>>> import numpy as np
>>> from numpy import linalg as LA
>>> np.set_printoptions(precision=1, suppress=True, linewidth=200, legacy="1.25")
>>> K = np.load("run6.npy")
>>> K
array([[ 35.,  42.,  36., -42.,   0.,  42.,  48.],
       [ 42.,  48.,  42., -49.,   0.,  49.,  56.],
       [ 36.,  42.,  35., -42.,   0.,  42.,  48.],
       [-42., -49., -42.,  48.,   0., -49., -56.],
       [  0.,   0.,   0.,   0.,  -1.,   0.,   0.],
       [ 42.,  49.,  42., -49.,   0.,  48.,  56.],
       [ 48.,  56.,  48., -56.,   0.,  56.,  63.]])
>>> # symmetric, so the eigenvalues are real
>>> np.abs(K).max()
63.0
>>> np.diff(K, axis=0)
array([[   7.,    6.,    6.,   -7.,    0.,    7.,    8.],
       [  -6.,   -6.,   -7.,    7.,    0.,   -7.,   -8.],
       [ -78.,  -91.,  -77.,   90.,    0.,  -91., -104.],
       [  42.,   49.,   42.,  -48.,   -1.,   49.,   56.],
       [  42.,   49.,   42.,  -49.,    1.,   48.,   56.],
       [   6.,    7.,    6.,   -7.,    0.,    8.,    7.]])
>>> np.unravel_index(np.abs(K).argmax(), K.shape)
(6, 6)
>>> round(LA.norm(K), 1)
282.0
>>> LA.svd(K, compute_uv=False)
array([282.,   1.,   1.,   1.,   1.,   1.,   1.])
>>> K.shape
(7, 7)
>>> np.count_nonzero(K)
37
>>> K.sum(axis=1)
array([ 161.,  188.,  161., -190.,   -1.,  188.,  215.])
>>> x = np.array([3, -2, 0, 3, -1, 3, 0])
>>> target = K @ x
>>> coef, lr = np.zeros(7), 1 / LA.norm(K, 2) ** 2
>>> for i in range(60):
...     coef -= lr * K.T @ (K @ coef - target)
...     if i % 10 == 0: print(i, round(LA.norm(K @ coef - target), 1))
... 
0 5.7
10 5.7
20 5.7
30 5.6
40 5.6
50 5.6
>>> round(float(LA.cond(K)), 1)
282.0
>>> data = np.load("x.npy")
>>> data
array([[110,  87,  95,  96,  87,  87,  39,  60,  80],
       [ 87,  86,  99,  88,  90,  77,  57,  63,  73],
       [ 95,  99, 150,  94, 110, 100,  77,  82,  86],
       [ 96,  88,  94, 116,  96,  97,  59,  66,  85],
       [ 87,  90, 110,  96, 153, 114,  66,  83,  73],
       [ 87,  77, 100,  97, 114, 128,  51,  62,  84],
       [ 39,  57,  77,  59,  66,  51,  62,  43,  41],
       [ 60,  63,  82,  66,  83,  62,  43,  79,  49],
       [ 80,  73,  86,  85,  73,  84,  41,  49,  85]])
>>> # symmetric, so the eigenvalues are real
>>> rng = np.random.default_rng(705)
>>> A2 = data + rng.integers(-2, 3, (9, 8)) @ rng.integers(-2, 3, (8, 9))
>>> A2
array([[100,  87,  90,  97,  84,  87,  31,  66,  90],
       [ 86, 100, 106,  85,  91,  74,  68,  60,  84],
       [102, 101, 152, 100, 108, 108,  87,  84,  78],
       [103,  81,  91, 117, 102, 103,  56,  64,  77],
       [ 78,  93, 109,  94, 151, 109,  61,  83,  85],
       [ 79,  75,  92,  95, 112, 131,  40,  67,  92],
       [ 45,  60,  84,  51,  69,  45,  63,  36,  40],
       [ 55,  66,  77,  69,  83,  64,  50,  81,  54],
       [ 77,  80,  90,  87,  78,  83,  49,  50,  80]])
>>> np.abs(A2 - data).sum(axis=1)
array([43, 54, 47, 43, 39, 49, 42, 32, 36])
>>> data @ data
array([[64569, 61277, 75410, 68134, 73689, 68564, 40685, 49159, 56479],
       [61277, 59086, 73334, 65269, 71515, 65688, 40213, 47813, 53899],
       [75410, 73334, 92311, 80361, 89095, 81581, 50630, 59774, 66632],
       [68134, 65269, 80361, 72939, 79071, 73381, 44106, 52566, 60082],
       [73689, 71515, 89095, 79071, 89964, 81489, 49223, 58985, 64873],
       [68564, 65688, 81581, 73381, 81489, 75788, 44529, 53278, 60769],
       [40685, 40213, 50630, 44106, 49223, 44529, 28511, 32851, 36154],
       [49159, 47813, 59774, 52566, 58985, 53278, 32851, 39873, 43127],
       [56479, 53899, 66632, 60082, 64873, 60769, 36154, 43127, 50042]])
>>> np.allclose(data @ data.T, data.T @ data)
True
>>> np.sort(np.abs(LA.eigvals(data)))
array([  0.1,   3.7,  10.7,  19.6,  28.5,  34.4,  55.5,  66.1, 750.4])
>>> np.trace(data)
969
>>> np.allclose(data, data.T)
True
>>> M = np.load("sample0.npy")
>>> M
array([[-1.1, 12.1,  8.1],
       [-0.2, 10.5,  6.7],
       [-1. , 12. ,  8. ],
       [ 1.4,  7.2,  4. ],
       [ 0.7,  8.5,  5.1],
       [ 3.1,  3.8,  1.2],
       [ 5.1, -0.2, -2.2],
       [ 1.2,  7.7,  4.4],
       [-0.8, 11.5,  7.6],
       [-3.5, 17.1, 12.2],
       [ 4.9,  0.2, -1.9],
       [ 2.7,  4.6,  1.8],
       [ 5.2, -0.3, -2.3],
       [ 4.8,  0.4, -1.7],
       [-1.2, 12.3,  8.3],
       [ 2.7,  4.6,  1.9],
       [ 2.9,  4.2,  1.5],
       [ 2.8,  4.4,  1.6],
       [ 5.4, -0.8, -2.7]])
>>> u, v = M[9], M[7]
>>> round(u @ v, 1)
181.1
>>> pr = (u @ v) / (u @ u) * u
>>> v - pr
array([ 2.6,  0.9, -0.5])
>>> np.round((v - pr) @ u, 1)
-0.0
>>> pr
array([-1.4,  6.8,  4.9])
>>> np.outer(u, v)
array([[ -4.1, -27.3, -15.6],
       [ 19.8, 131.3,  75.3],
       [ 14.2,  94.1,  53.9]])
>>> np.allclose(M[:-1].T @ LA.lstsq(M[:-1].T, M[-1])[0], M[-1])
True
>>> np.unique(M.round(6), axis=0).shape
(19, 3)
>>> LA.matrix_rank(M, rtol=0.1)
2
>>> LA.cond(M) > 100
True
>>> np.round(LA.norm(M, 2) / LA.norm(M), 1)
0.9
>>> [round(float(x), 1) for x in LA.svd(M, compute_uv=False)[:3]]
[42.3, 14.4, 0.0]
>>> sig = 10 * 0.9 ** np.arange(7)
>>> q, _ = LA.qr(np.array([[1.7, -0.9, 0.5, 1.1, 1.5, 0.2, -0.9],
...     [0.0, 0.6, -1.1, -0.3, -2.3, -0.5, 1.6],
...     [-1.3, 0.7, 1.1, -2.4, -0.6, -0.8, 0.0],
...     [0.4, -0.7, -1.0, 0.2, 0.2, -2.4, 0.6],
...     [1.0, -0.4, 0.5, -2.0, 0.3, -0.3, -0.4],
...     [-1.7, 0.6, -0.2, -0.3, -0.7, -1.0, 0.5],
...     [0.1, 0.8, 0.1, 0.2, -1.4, 0.2, -1.7]]))
>>> feats = rng.normal(size=(24, 7)) * sig @ q
>>> feats.round(1) + 0
array([[ -6.6,   2.7,  -6.9,  -3.6,   1.1,   0.3,   2.2],
       [  6.4,  -7.3,   0.9,  -5.9,   9. ,   5.1, -10.1],
       [ -0.4,  12.1,  -1.9,  -2.7,  -8.5,  -8.9,   4.6],
       [  3.2,  -6.7,  -1.5,  -8.4,   4.2, -10.8,   5.4],
       [ 10. ,   4.9, -19.5,   0.2,   2.8,  -1.7,  -3.6],
       [  7. , -14.1,   4.7,  -8.7,   7.7,   8. ,  16.1],
       [ 14.7, -10.2,  -6.9,  -9. ,  -5.6,   6.3,   3. ],
       [ 16.9,  -4.6,   8. ,  -5. ,   5.6,   2.1,  12.6],
       [  4. ,  -6.6,  -8. ,   8.7,   0. ,  11.7,  -2.7],
       [-15.7,   7.8,  -2.6,   7.1,  14.9,   5. ,  10.9],
       [  5.3,   5.6,  -2.7,   8.3,   7.6,  -5.8,  12.6],
       [  4. ,  -3. ,  -7.2,  -4.4,   1.3,  13. ,   3.4],
       [ -5.9,   1.5, -16.4,   7.6,   9.2,   8.2,  12.6],
       [ -9.6,   4. ,   3.3,  -7.5,   8.1,  -0.3,  -4.1],
       [ -9.3,  -3.1,   4.8,   2.8,   8.3,   0.6,  -2.5],
       [  0.1,  -5.8,  -2.8,   7. ,   2. ,  -1.3, -10.3],
       [ 15.1,  -7. ,  11. , -10.5, -15.1,  -0.8,  17.6],
       [ -9.3,  -3.3,  10.8,  -2.1,  19.5,  -2.2,  -2.5],
       [  7.2,  -8.8,   1.1,   9.6,   3.6,   8.4,   2. ],
       [  3.9,  -5.2, -10.8,   3.9,  -3.9,   0.5,  -4.9],
       [  1.4,  -1.1,   4.6,   5.2,  -4. ,  -3.3,  -7.1],
       [  7.5,   5. ,  -8.9,   0.3, -17.1,  -0.6,   5.4],
       [ -6.8,  -0.7,  -3. ,   1.4, -18.5,  -9. ,   0.4],
       [ -1.7,   4.1,  -0.8,  -1.7,   3. ,   9.3,   5.3]])
>>> Ac = (feats - feats.mean(axis=0)) / feats.std(axis=0)
>>> np.argwhere(np.abs(Ac) > 2)
array([[ 2,  1],
       [ 4,  2],
       [ 9,  0],
       [21,  4],
       [22,  4]])
>>> coef = LA.lstsq(np.delete(Ac, 6, axis=1), Ac[:, 6])[0]
>>> np.round(1 - np.var(Ac[:, 6] - np.delete(Ac, 6, axis=1) @ coef), 1)
0.2
>>> np.abs(coef).argmax()
1
